$ ipython --no-banner

In [1]: import numpy as np

In [2]: from numpy import linalg as LA

In [3]: np.set_printoptions(precision=3, suppress=True, linewidth=120)

In [4]: E = np.loadtxt("out12.csv", delimiter=",")

In [5]: print(E)
[[ 0.  7.  5.]
 [ 0. 11. 13.]
 [ 0. 12. 15.]
 [ 0. 12. 15.]
 [ 0.  7.  5.]
 [ 0.  7.  5.]
 [ 0. 10. 11.]
 [ 0. 11. 13.]
 [ 0.  8.  7.]
 [ 0.  7.  5.]
 [ 0.  6.  3.]
 [ 0. 11. 13.]
 [ 0.  6.  3.]
 [ 0.  8.  7.]
 [ 0.  9.  9.]
 [ 0. 12. 15.]
 [ 0.  8.  7.]
 [ 0. 11. 13.]
 [ 0.  7.  5.]
 [ 0. 12. 15.]
 [ 0.  8.  7.]
 [ 0. 10. 11.]]

In [6]: x = np.array([-3, 3, 0])

In [7]: h = np.maximum(E @ x, 0)

In [8]: print(np.maximum(E @ x, 0) - np.maximum(-E @ x, 0))
[21. 33. 36. 36. 21. 21. 30. 33. 24. 21. 18. 33. 18. 24. 27. 36. 24. 33. 21. 36. 24. 30.]

In [9]: print(E * (h > 1e-9)[:, None])
[[ 0.  7.  5.]
 [ 0. 11. 13.]
 [ 0. 12. 15.]
 [ 0. 12. 15.]
 [ 0.  7.  5.]
 [ 0.  7.  5.]
 [ 0. 10. 11.]
 [ 0. 11. 13.]
 [ 0.  8.  7.]
 [ 0.  7.  5.]
 [ 0.  6.  3.]
 [ 0. 11. 13.]
 [ 0.  6.  3.]
 [ 0.  8.  7.]
 [ 0.  9.  9.]
 [ 0. 12. 15.]
 [ 0.  8.  7.]
 [ 0. 11. 13.]
 [ 0.  7.  5.]
 [ 0. 12. 15.]
 [ 0.  8.  7.]
 [ 0. 10. 11.]]

In [10]: print(np.maximum(E @ (3 * x), 0))
[ 63.  99. 108. 108.  63.  63.  90.  99.  72.  63.  54.  99.  54.  72.  81. 108.  72.  99.  63. 108.  72.  90.]

In [11]: print(h)
[21. 33. 36. 36. 21. 21. 30. 33. 24. 21. 18. 33. 18. 24. 27. 36. 24. 33. 21. 36. 24. 30.]

In [12]: print(np.flatnonzero(h > 1e-9))
[ 0  1  2  3  4  5  6  7  8  9 10 11 12 13 14 15 16 17 18 19 20 21]

In [13]: Uu, sig, vt = LA.svd(E)

In [14]: print(sig)
[64.113  6.445  0.   ]

In [15]: print(np.argmax(sig[:-1] / (sig[1:] + 1e-6)) + 1)
2

In [16]: B = Uu[:, :2] @ np.diag(sig[:2]) @ vt[:2]

In [17]: print(B)
[[ 0.  7.  5.]
 [ 0. 11. 13.]
 [ 0. 12. 15.]
 [ 0. 12. 15.]
 [ 0.  7.  5.]
 [ 0.  7.  5.]
 [ 0. 10. 11.]
 [ 0. 11. 13.]
 [ 0.  8.  7.]
 [ 0.  7.  5.]
 [ 0.  6.  3.]
 [ 0. 11. 13.]
 [ 0.  6.  3.]
 [ 0.  8.  7.]
 [ 0.  9.  9.]
 [ 0. 12. 15.]
 [ 0.  8.  7.]
 [ 0. 11. 13.]
 [ 0.  7.  5.]
 [ 0. 12. 15.]
 [ 0.  8.  7.]
 [ 0. 10. 11.]]

In [18]: print(round(LA.norm(E - B, 2), 3), sig[2])
0.0 0.0

In [19]: print(LA.matrix_rank(B))
2

In [20]: print(round(np.abs(E - B).max(), 3))
0.0
